$ python3 -q
>>> import numpy as np
>>> import numpy.linalg as la
>>> np.set_printoptions(suppress=True, linewidth=200)
>>> rnd = lambda a: np.round(a, 2) + 0
>>> W0 = np.load("case8.npy")
>>> W0
array([[ 0.5,  1. ],
       [ 0.9, -3. ],
       [-1. ,  8. ],
       [ 0.4, -0.5],
       [ 2.3,  1. ],
       [-0.7,  0.5]])
>>> def softmax(z):
...     e = np.exp(z - z.max(axis=-1, keepdims=True))
...     return e / e.sum(axis=-1, keepdims=True)
... 
>>> rnd(softmax(10 * W0[5]))
array([0., 1.])
>>> print(rnd(softmax(W0[5])))
[0.23 0.77]
>>> print(rnd(softmax(W0[5] + 5)))
[0.23 0.77]
>>> att = W0 @ W0.T / np.sqrt(2)
>>> rnd(softmax(att))
array([[0.01, 0.  , 0.96, 0.  , 0.02, 0.01],
       [0.  , 1.  , 0.  , 0.  , 0.  , 0.  ],
       [0.  , 0.  , 1.  , 0.  , 0.  , 0.  ],
       [0.1 , 0.47, 0.01, 0.17, 0.17, 0.09],
       [0.03, 0.  , 0.38, 0.01, 0.57, 0.  ],
       [0.03, 0.01, 0.87, 0.02, 0.01, 0.05]])
>>> rnd(softmax(att + np.triu(np.full(att.shape, -np.inf), 1)))
array([[1.  , 0.  , 0.  , 0.  , 0.  , 0.  ],
       [0.  , 1.  , 0.  , 0.  , 0.  , 0.  ],
       [0.  , 0.  , 1.  , 0.  , 0.  , 0.  ],
       [0.14, 0.63, 0.01, 0.23, 0.  , 0.  ],
       [0.03, 0.  , 0.38, 0.01, 0.58, 0.  ],
       [0.03, 0.01, 0.87, 0.02, 0.01, 0.05]])
>>> vec = np.array([0, -3])
>>> target = W0 @ vec
>>> rnd(la.lstsq(W0, target)[0])
array([ 0., -3.])
>>> try:
...     la.solve(W0, target)
... except la.LinAlgError as e:
...     print("failed:", e)
... 
failed: Last 2 dimensions of the array must be square
>>> rng = np.random.default_rng(75)
>>> target = target + 0.1 * rng.normal(size=6)
>>> rnd(target)
array([ -3.11,   9.04, -23.96,   1.54,  -2.95,  -1.5 ])
>>> b, *_ = la.lstsq(W0, target)
>>> rnd(la.norm(target - W0 @ b))
np.float64(0.14)
>>> print([round(float(la.norm(la.solve(W0.T @ W0 + lam * np.eye(2), W0.T @ target))), 2) for lam in (0, 1, 10, 100)])
[3.0, 2.95, 2.64, 1.29]
>>> Y = np.c_[W0[:, :1] @ np.array([[0]]), np.array([-5, 3, 4, 1, -3, -3])]
>>> print(Y)
[[ 0. -5.]
 [ 0.  3.]
 [ 0.  4.]
 [ 0.  1.]
 [ 0. -3.]
 [ 0. -3.]]
>>> rnd(la.norm(Y - W0 @ la.lstsq(W0, Y)[0], axis=0))
array([0.  , 7.77])
>>> la.matrix_rank(np.c_[W0, Y])
np.int64(3)
>>> rnd(la.lstsq(W0, Y[:, 0])[0])
array([0., 0.])
>>> la.matrix_rank(Y)
np.int64(1)
>>> r0 = np.array([-2, -3, -1])
>>> rnd(np.convolve(W0[5], r0))
array([ 1.4,  1.1, -0.8, -0.5])
>>> np.correlate(W0[5], W0[3], "full")
array([ 0.35, -0.53,  0.2 ])
>>> ang = np.radians(30)
>>> r_ = np.eye(2)
>>> r_[0, 0] = r_[1, 1] = np.cos(ang)
>>> r_[0, 1], r_[1, 0] = -np.sin(ang), np.sin(ang)
>>> rnd(r_)
array([[ 0.87, -0.5 ],
       [ 0.5 ,  0.87]])
>>> Y = W0 @ r_.T
>>> rnd(la.det(r_)), rnd(np.trace(r_))
(np.float64(1.0), np.float64(1.73))
>>> np.allclose(W0 @ W0.T, Y @ Y.T)
True
>>> print(rnd(np.abs(Y - W0).max(axis=0)))
[3.87 1.57]
>>> rnd(Y)
array([[-0.07,  1.12],
       [ 2.28, -2.15],
       [-4.87,  6.43],
       [ 0.6 , -0.23],
       [ 1.49,  2.02],
       [-0.86,  0.08]])
>>> F = np.load("a.npy")
>>> F
array([[  8,   2,   2,   7],
       [ 14,   8,   4,   8],
       [ 22,  13,  13,  12],
       [ 25,  14,  14,  14],
       [ 27,  16,  23,  19],
       [ 35,  20,  25,  28],
       [ 39,  28,  28,  34],
       [ 41,  30,  29,  35],
       [ 43,  34,  36,  41],
       [ 44,  36,  45,  43],
       [ 45,  37,  49,  52],
       [ 50,  38,  58,  57],
       [ 54,  46,  61,  60],
       [ 54,  49,  66,  62],
       [ 54,  58,  69,  70],
       [ 58,  64,  76,  75],
       [ 60,  67,  84,  82],
       [ 67,  69,  93,  89],
       [ 70,  77,  99,  89],
       [ 71,  84, 107,  92],
       [ 77,  84, 112,  93],
       [ 78,  87, 120,  95],
       [ 85,  92, 125,  98],
       [ 92,  95, 129, 104],
       [100,  95, 131, 106],
       [107, 102, 138, 108]])
>>> Y = np.c_[F[:, :2] @ np.array([[-2, 2], [-2, 0]]), np.array([-3, 2, 3, 3, -1, -3, 0, 2, 0, 0, -2, 1, -1, -3, 0, -1, -3, -2, 3, 3, -3, 1, 2, 1, 0, 3])]
>>> Y
array([[ -20,   16,   -3],
       [ -44,   28,    2],
       [ -70,   44,    3],
       [ -78,   50,    3],
       [ -86,   54,   -1],
       [-110,   70,   -3],
       [-134,   78,    0],
       [-142,   82,    2],
       [-154,   86,    0],
       [-160,   88,    0],
       [-164,   90,   -2],
       [-176,  100,    1],
       [-200,  108,   -1],
       [-206,  108,   -3],
       [-224,  108,    0],
       [-244,  116,   -1],
       [-254,  120,   -3],
       [-272,  134,   -2],
       [-294,  140,    3],
       [-310,  142,    3],
       [-322,  154,   -3],
       [-330,  156,    1],
       [-354,  170,    2],
       [-374,  184,    1],
       [-390,  200,    0],
       [-418,  214,    3]])
>>> print(rnd(la.norm(la.qr(F)[0].T @ Y, axis=0) ** 2 / ((Y ** 2).sum(axis=0) + 1e-12)))
[1.   1.   0.35]
>>> la.matrix_rank(np.c_[F, Y])
np.int64(5)
>>> [round(float(x), 2) for x in la.svd(F, compute_uv=False)[:3]]
[687.13, 41.25, 24.49]
>>> np.argsort(-la.norm(F, axis=0).round(6), kind="stable")[:3]
array([2, 3, 0])
>>> vec = np.array([-2, -2, 0, -1])
>>> target = F @ vec
>>> b, lr = np.zeros(4), 1 / la.norm(F, 2) ** 2
>>> for i in range(15):
...     b -= lr * F.T @ (F @ b - target)
...     if i % 5 == 0: print(i, round(la.norm(F @ b - target), 2))
... 
0 58.59
5 57.63
10 56.69
>>> rnd(la.cond(F))
np.float64(53.93)
>>> rnd(b)
array([-1.07, -1.01, -1.3 , -1.17])
>>> Uu, s, vt = la.svd(F, full_matrices=False)
>>> rnd(np.cumsum(s ** 2) / np.sum(s ** 2))
array([0.99, 1.  , 1.  , 1.  ])
>>> print(rnd(s / s[0]))
[1.   0.06 0.04 0.02]
>>> print(rnd(np.sqrt((s ** 2).sum())), rnd(la.norm(F)))
688.92 688.92
>>> rnd(vt @ vt.T)
array([[1., 0., 0., 0.],
       [0., 1., 0., 0.],
       [0., 0., 1., 0.],
       [0., 0., 0., 1.]])
>>> rnd(s)
array([687.13,  41.25,  24.49,  12.74])
>>> np.allclose(Uu * s @ vt, F)
True
>>> (s > 1e-8).sum()
np.int64(4)
>>> rnd(Uu.T @ Uu)
array([[1., 0., 0., 0.],
       [0., 1., 0., 0.],
       [0., 0., 1., 0.],
       [0., 0., 0., 1.]])
>>> np.abs(Uu[:, 0]).round(6).argmax()
np.int64(25)
>>> feats = rng.normal(size=(19, 6))
>>> feats = 3 * feats / la.norm(feats, axis=1, keepdims=True)
>>> print(rnd(feats))
[[ 0.49  1.17  2.04 -0.17 -0.9  -1.55]
 [ 0.35 -0.21  2.07 -1.67 -0.67 -1.15]
 [ 0.3  -0.3  -1.31 -0.92  1.55  1.96]
 [ 1.15  1.27  1.19 -1.09 -0.02 -1.85]
 [ 1.71 -1.39 -1.33  0.92  0.94 -0.81]
 [-1.99 -1.37 -1.2   0.32  1.15 -0.54]
 [ 0.5  -2.1  -0.04 -0.23 -1.82  0.98]
 [ 0.1   1.6   0.61 -0.21 -2.22 -1.05]
 [ 1.11  2.28  0.39 -1.18  0.9  -0.45]
 [-1.71  0.98 -1.44 -0.42 -1.27  1.12]
 [-0.51 -0.65  0.05  1.86 -1.3   1.78]
 [-1.01  1.24 -1.16 -0.77  1.82  1.08]
 [ 0.31 -0.01  2.7  -0.06 -0.16 -1.27]
 [-1.24 -0.9  -1.73  1.7   0.79 -0.38]
 [-0.49  1.99 -0.49  1.95 -0.81 -0.33]
 [ 1.93 -0.16  1.42 -0.46  0.95  1.45]
 [ 2.83  0.57  0.52  0.56  0.25  0.03]
 [ 0.58  1.08 -1.8   1.51  1.35  0.41]
 [-1.18 -0.25 -0.66  1.2  -0.66 -2.29]]
>>> O, r_ = la.qr(feats)
>>> rnd(abs(r_[0, 0])), rnd(la.norm(feats[:, 0]))
(np.float64(5.45), np.float64(5.45))
>>> np.allclose(r_.T @ r_, feats.T @ feats)
True
